$ python3 -q
>>> import numpy as np
>>> import numpy.linalg as la
>>> np.set_printoptions(precision=1, suppress=True, linewidth=160, floatmode="fixed")
>>> def tidy(a):
...     return np.round(a, 1) + 0
... 
>>> A = np.array([[0.0, -0.8, -0.3, 0.5, 0.8],
...     [1.4, 1.0, -1.0, 0.7, 0.1],
...     [-1.5, -0.6, 0.1, 1.6, 0.1],
...     [-0.4, -0.1, 0.0, -0.3, 0.4],
...     [-0.3, 0.1, -0.2, 0.4, 0.2]])
>>> A
array([[ 0.0, -0.8, -0.3,  0.5,  0.8],
       [ 1.4,  1.0, -1.0,  0.7,  0.1],
       [-1.5, -0.6,  0.1,  1.6,  0.1],
       [-0.4, -0.1,  0.0, -0.3,  0.4],
       [-0.3,  0.1, -0.2,  0.4,  0.2]])
>>> O, evecs = la.qr(A[:, :1])[0], la.qr(A[:, 1:])[0]
>>> sv = la.svd(O.T @ evecs, compute_uv=False)
>>> tidy(np.degrees(np.arccos(sv.clip(0, 1))))
array([1.0])
>>> W2 = np.sign(np.array([[0, -3, -3, -2], [-3, 3, -3, -3], [2, -3, 1, 0], [2, 3, -2, -1]]))
>>> B = (np.tril(W2, -1) + np.eye(4)) @ (np.triu(W2, 1) + np.eye(4))
>>> evals = np.array([2, 1, 1, -1])
>>> E = np.rint(B * evals @ la.inv(B)) + 0
>>> E
array([[-5.0,  3.0,  6.0,  4.0],
       [ 2.0, -2.0, -4.0, -2.0],
       [-2.0,  3.0,  5.0,  2.0],
       [-6.0,  3.0,  6.0,  5.0]])
>>> rng = np.random.default_rng(81)
>>> B = E + rng.integers(-2, 3, (4, 2)) @ rng.integers(-2, 3, (2, 4))
>>> B
array([[-1.0,  3.0,  6.0,  4.0],
       [ 7.0, -2.0, -6.0,  0.0],
       [-6.0,  3.0,  9.0, -2.0],
       [-7.0,  3.0,  8.0,  3.0]])
>>> np.abs(B - E).sum(axis=1)
array([ 4.0,  9.0, 12.0,  5.0])
>>> B - E
array([[ 4.0,  0.0,  0.0,  0.0],
       [ 5.0,  0.0, -2.0,  2.0],
       [-4.0,  0.0,  4.0, -4.0],
       [-1.0,  0.0,  2.0, -2.0]])
>>> la.matrix_rank(B - E, tol=1e-8)
np.int64(2)
>>> tidy(la.svd(B - E, compute_uv=False))
array([9.6, 3.6, 0.0, 0.0])
